$ ipython --no-banner

In [1]: import numpy as np

In [2]: from numpy import linalg as LA

In [3]: np.set_printoptions(precision=2, suppress=True, linewidth=200)

In [4]: arr = np.loadtxt("block17.csv", delimiter=",")

In [5]: arr
Out[5]: 
array([[-2.01,  3.99, -5.04],
       [-1.99,  4.  , -5.01],
       [-1.98,  4.03, -4.98],
       [-2.01,  3.99, -5.  ],
       [-1.98,  3.99, -4.99],
       [-1.  , -4.01,  5.02],
       [-1.  , -4.02,  5.  ],
       [-0.99, -3.99,  5.  ],
       [-1.04, -4.  ,  5.  ],
       [-1.02, -4.02,  4.98],
       [ 2.03, -3.99, -2.97],
       [ 2.  , -4.02, -2.99],
       [ 2.02, -3.98, -2.98],
       [ 2.  , -3.99, -2.99],
       [ 1.99, -4.01, -2.99]])

In [6]: Ac = arr - arr.mean(axis=0)

In [7]: evecs = LA.svd(Ac)[2][:2]

In [8]: A2 = Ac - Ac @ evecs.T @ evecs

In [9]: np.round(np.cov(Ac @ evecs.T, rowvar=False), 2) + 0
Out[9]: 
array([[29.56,  0.  ],
       [ 0.  ,  8.78]])

In [10]: np.diag(evecs.T @ evecs)
Out[10]: array([0.33, 0.76, 0.9 ])

In [11]: round(LA.norm(A2) / LA.norm(Ac), 2)
Out[11]: np.float64(0.0)

In [12]: LA.norm(A2, axis=1).round(6).argmax()
Out[12]: np.int64(2)

In [13]: def softmax(z):
    ...:     e = np.exp(z - z.max(axis=-1, keepdims=True))
    ...:     return e / e.sum(axis=-1, keepdims=True)
    ...: 

In [14]: np.round(softmax(10 * arr[1]), 2) + 0
Out[14]: array([0., 1., 0.])

In [15]: scores = arr @ arr.T / np.sqrt(3)

In [16]: softmax(scores)[1] @ arr
Out[16]: array([-1.99,  4.  , -5.01])

In [17]: gram = np.cov(arr, rowvar=False)

In [18]: round(float(np.corrcoef(arr[:, 0], arr[:, 2])[0, 1]), 2)
Out[18]: -0.09

In [19]: arr.std(axis=0)
Out[19]: array([1.7 , 3.77, 4.32])

In [20]: np.argsort(-arr.std(axis=0).round(6), kind="stable")
Out[20]: array([2, 1, 0])

In [21]: np.round(LA.eigvalsh(gram)[::-1], 2) + 0
Out[21]: array([29.56,  8.78,  0.  ])

In [22]: gram.shape
Out[22]: (3, 3)

In [23]: np.corrcoef(arr.T)
Out[23]: 
array([[ 1.  , -0.69, -0.09],
       [-0.69,  1.  , -0.66],
       [-0.09, -0.66,  1.  ]])

In [24]: K = np.loadtxt("case7.csv", delimiter=",")

In [25]: K
Out[25]: 
array([[ 0.,  0.,  0.,  0.],
       [ 0.,  0.,  0.,  0.],
       [ 3.,  7., 10., 12.],
       [ 0.,  0.,  0.,  0.],
       [ 0.,  0.,  0.,  0.],
       [ 8.,  3.,  7.,  9.],
       [ 0.,  0.,  0.,  0.],
       [ 2.,  4.,  8.,  9.],
       [ 0.,  0.,  0.,  0.],
       [ 0.,  0.,  0.,  0.],
       [ 1.,  3.,  2.,  3.],
       [ 8.,  3.,  7.,  9.],
       [ 0.,  0.,  0.,  0.],
       [ 0.,  0.,  0.,  0.],
       [ 8.,  3.,  7.,  9.],
       [ 9.,  6.,  9., 12.],
       [ 0.,  0.,  0.,  0.],
       [ 2.,  4.,  8.,  9.],
       [ 5.,  6.,  4.,  8.],
       [ 4.,  3.,  2.,  5.],
       [ 5.,  6.,  4.,  8.],
       [ 0.,  0.,  0.,  0.],
       [ 2.,  4.,  8.,  9.],
       [ 0.,  0.,  0.,  0.],
       [ 1.,  3.,  2.,  3.],
       [ 1.,  3.,  2.,  3.],
       [ 9.,  6.,  9., 12.],
       [12.,  6.,  9., 14.],
       [ 4.,  3.,  2.,  5.]])

In [26]: # row 1 repeats row 0

In [27]: Ac = K - K.mean(axis=0)

In [28]: left, s, Vh = LA.svd(Ac, full_matrices=False)

In [29]: np.abs(Vh[-1])
Out[29]: array([0.21, 0.42, 0.51, 0.72])

In [30]: Vh[0] * np.sign(Vh[0, np.abs(Vh[0]).argmax()])
Out[30]: array([0.45, 0.31, 0.5 , 0.67])

In [31]: (np.sign(left[:, 0]) == np.sign(left[0, 0])).astype(int)
Out[31]: array([1, 1, 0, 1, 1, 0, 1, 0, 1, 1, 1, 0, 1, 1, 0, 0, 1, 0, 0, 0, 0, 1, 0, 1, 1, 1, 0, 0, 0])

In [32]: np.round(Ac.mean(axis=0), 2) + 0
Out[32]: array([0., 0., 0., 0.])

In [33]: np.abs(Vh[0]).argmax()
Out[33]: np.int64(3)

In [34]: cent = K[[12, 25]].astype(float)

In [35]: for _ in range(7):
    ...:     lab = LA.norm(K[:, None] - cent, axis=-1).argmin(axis=1)
    ...:     cent = np.array([K[lab == j].mean(axis=0) for j in range(2)])
    ...: 

In [36]: lab
Out[36]: array([0, 0, 1, 0, 0, 1, 0, 1, 0, 0, 0, 1, 0, 0, 1, 1, 0, 1, 1, 0, 1, 0, 1, 0, 0, 0, 1, 1, 0])

In [37]: np.abs(cent[1] - cent[0]).argmax()
Out[37]: np.int64(3)

In [38]: cent
Out[38]: 
array([[ 0.65,  0.88,  0.59,  1.12],
       [ 6.08,  4.83,  7.5 , 10.  ]])

In [39]: A = np.loadtxt("a.csv", delimiter=",")

In [40]: A
Out[40]: 
array([[0., 1., 0.],
       [1., 0., 0.],
       [0., 0., 1.]])

In [41]: # symmetric

In [42]: x = np.array([-2, 0, 1])

In [43]: y = A @ x

In [44]: c, lr = np.zeros(3), 1 / LA.norm(A, 2) ** 2

In [45]: for i in range(200):
    ...:     c -= lr * A.T @ (A @ c - y)
    ...:     if i % 50 == 0: print(i, round(LA.norm(A @ c - y), 2))
    ...: 
0 0.0
50 0.0
100 0.0
150 0.0

In [46]: c
Out[46]: array([-2.,  0.,  1.])

In [47]: u = np.array([2, 0, 2])

In [48]: A2 = A + np.outer(u, np.eye(3)[1])

In [49]: round(float(LA.det(A2) / LA.det(A)), 2), round(float(1 + LA.solve(A, u)[1]), 2)
Out[49]: (3.0, 3.0)

In [50]: x = np.array([2, 5, 2])

In [51]: h = np.maximum(A @ x, 0)

In [52]: A * (h > 1e-9)[:, None]
Out[52]: 
array([[0., 1., 0.],
       [1., 0., 0.],
       [0., 0., 1.]])

In [53]: np.flatnonzero(h > 1e-9)
Out[53]: array([0, 1, 2])

In [54]: np.maximum(A @ x, 0) - np.maximum(-A @ x, 0)
Out[54]: array([5., 2., 2.])

In [55]: np.tanh(A @ x)
Out[55]: array([1.  , 0.96, 0.96])

In [56]: F = np.load("out8.npy")

In [57]: F
Out[57]: 
array([[ 85., -72.,  63.],
       [-72.,  68., -56.],
       [ 63., -56.,  53.]])

In [58]: # equal to its transpose

In [59]: x = np.array([1, 0, 0])

In [60]: y = F @ x

In [61]: c, lr = np.zeros(3), 1 / LA.norm(F, 2) ** 2

In [62]: for i in range(250):
    ...:     c -= lr * F.T @ (F @ c - y)
    ...:     if i % 50 == 0: print(i, round(LA.norm(F @ c - y), 2))
    ...: 
0 3.05
50 2.99
100 2.93
150 2.87
200 2.81

In [63]: c
Out[63]: array([ 0.47, -0.34,  0.29])

In [64]: proj = np.triu(np.array([[-1, -5, 0], [1, -4, -3], [3, 4, -5]]), 1) + np.eye(3)

In [65]: A2 = proj @ F @ LA.inv(proj)

In [66]: np.poly(A2)
Out[66]: array([    1.,  -206.,  1600., -3168.])

In [67]: np.trace(A2), np.trace(F)
Out[67]: (np.float64(206.0), np.float64(206.0))

In [68]: round(LA.det(A2), 2)
Out[68]: np.float64(3168.0)

In [69]: W0 = np.array([[-2, 0, 0, 0, 0],
    ...:     [-2, -1, 0, 0, 0],
    ...:     [2, -2, -3, 0, 0],
    ...:     [-2, -3, -2, -3, 0],
    ...:     [-2, -3, 2, -2, -3]])

In [70]: W0
Out[70]: 
array([[-2,  0,  0,  0,  0],
       [-2, -1,  0,  0,  0],
       [ 2, -2, -3,  0,  0],
       [-2, -3, -2, -3,  0],
       [-2, -3,  2, -2, -3]])

In [71]: # triangular, det is the product of the diagonal

In [72]: [int(LA.matrix_rank(LA.matrix_power(W0, p))) for p in range(1, 6)]
Out[72]: [5, 5, 5, 5, 5]

In [73]: np.sort(LA.eigvals(W0))
Out[73]: array([-3., -3., -3., -2., -1.])

In [74]: LA.matrix_rank(W0 - W0[0, 0] * np.eye(5))
Out[74]: np.int64(4)

In [75]: u, g = W0[2], W0[3]

In [76]: u @ u
Out[76]: np.int64(17)

In [77]: p = (u @ g) / (u @ u) * u

In [78]: g - p
Out[78]: array([-2.94, -2.06, -0.59, -3.  ,  0.  ])

In [79]: round(float((g - p) @ u), 2)
Out[79]: -0.0

In [80]: round(float(LA.norm(u + g) ** 2 + LA.norm(u - g) ** 2), 2)
Out[80]: 86.0

In [81]: ev, evecs = LA.eig(W0)

In [82]: W0 @ evecs[:, 0] - ev[0] * evecs[:, 0]
Out[82]: array([0., 0., 0., 0., 0.])

In [83]: np.sort(LA.eigvals(W0 @ W0))
Out[83]: array([1., 4., 9., 9., 9.])

In [84]: left, s, Vh = LA.svd(W0, full_matrices=False)

In [85]: np.round(Vh @ Vh.T, 2) + 0
Out[85]: 
array([[1., 0., 0., 0., 0.],
       [0., 1., 0., 0., 0.],
       [0., 0., 1., 0., 0.],
       [0., 0., 0., 1., 0.],
       [0., 0., 0., 0., 1.]])

In [86]: np.round(left.T @ W0 @ Vh.T, 2) + 0
Out[86]: 
array([[6.82, 0.  , 0.  , 0.  , 0.  ],
       [0.  , 4.94, 0.  , 0.  , 0.  ],
       [0.  , 0.  , 2.98, 0.  , 0.  ],
       [0.  , 0.  , 0.  , 1.4 , 0.  ],
       [0.  , 0.  , 0.  , 0.  , 0.38]])

In [87]: s / s[0]
Out[87]: array([1.  , 0.72, 0.44, 0.21, 0.06])

In [88]: A2 = W0[0, 0] * W0[1:] - np.outer(W0[1:, 0], W0[0])

In [89]: A2
Out[89]: 
array([[ 0,  2,  0,  0,  0],
       [ 0,  4,  6,  0,  0],
       [ 0,  6,  4,  6,  0],
       [ 0,  6, -4,  4,  6]])

In [90]: np.flatnonzero(~A2.round(6).any(axis=1))
Out[90]: array([], dtype=int64)

In [91]: LA.matrix_rank(A2), LA.matrix_rank(W0)
Out[91]: (np.int64(4), np.int64(5))

In [92]: X = np.load("m.npy")

In [93]: X
Out[93]: 
array([[0, 5, 0],
       [0, 4, 0],
       [0, 2, 3],
       [0, 6, 0]])

In [94]: # rows and columns are dependent

In [95]: np.round(X @ LA.pinv(X) @ X, 2) + 0
Out[95]: 
array([[0., 5., 0.],
       [0., 4., 0.],
       [0., 2., 3.],
       [0., 6., 0.]])

In [96]: np.abs(np.diag(LA.qr(X)[1])) > 1e-9
Out[96]: array([False,  True,  True])

In [97]: np.unique(X.round(6), axis=0).shape
Out[97]: (4, 3)

In [98]: np.round(softmax(10 * X[2]), 2) + 0
Out[98]: array([0., 0., 1.])

In [99]: scores = X @ X.T / np.sqrt(3)

In [100]: np.round(softmax(scores), 2) + 0
Out[100]: 
array([[0.05, 0.  , 0.  , 0.94],
       [0.09, 0.01, 0.  , 0.9 ],
       [0.1 , 0.03, 0.56, 0.31],
       [0.03, 0.  , 0.  , 0.97]])

In [101]: np.round(softmax(scores + np.triu(np.full(scores.shape, -np.inf), 1)), 2) + 0
Out[101]: 
array([[1.  , 0.  , 0.  , 0.  ],
       [0.91, 0.09, 0.  , 0.  ],
       [0.14, 0.05, 0.81, 0.  ],
       [0.03, 0.  , 0.  , 0.97]])

In [102]: LA.cond(X) > 100
Out[102]: np.True_

In [103]: np.argsort(-LA.norm(X, axis=0).round(6), kind="stable")[:3]
Out[103]: array([1, 2, 0])

In [104]: u, g = X[0], X[3]

In [105]: u @ u
Out[105]: np.int64(25)

In [106]: p = (u @ g) / (u @ u) * u

In [107]: g - p
Out[107]: array([0., 0., 0.])

In [108]: np.outer(u, g)
Out[108]: 
array([[ 0,  0,  0],
       [ 0, 30,  0],
       [ 0,  0,  0]])

In [109]: LA.matrix_rank(np.outer(u, g))
Out[109]: np.int64(1)

In [110]: E = np.load("w.npy")

In [111]: E
Out[111]: 
array([[3, 2, 2, 0, 0],
       [0, 1, 0, 1, 3],
       [0, 3, 2, 3, 2],
       [0, 0, 3, 0, 3],
       [3, 5, 2, 3, 9]])

In [112]: # looks like rank 4

In [113]: proj = np.triu(np.array([[3, -1, -1, -3, 3],
     ...:     [-3, 3, -1, -3, 3],
     ...:     [1, 0, -3, -3, 3],
     ...:     [-1, 0, 2, 2, -3],
     ...:     [0, -3, -2, 3, -2]]), 1) + np.eye(5)

In [114]: A2 = proj @ E @ LA.inv(proj)

In [115]: A2
Out[115]: 
array([[  12.,   25.,   34.,  218.,  454.],
       [   9.,   22.,   26.,  178.,  382.],
       [   9.,   27.,   35.,  225.,  482.],
       [  -9.,  -24.,  -36., -216., -465.],
       [   3.,    8.,   13.,   75.,  162.]])
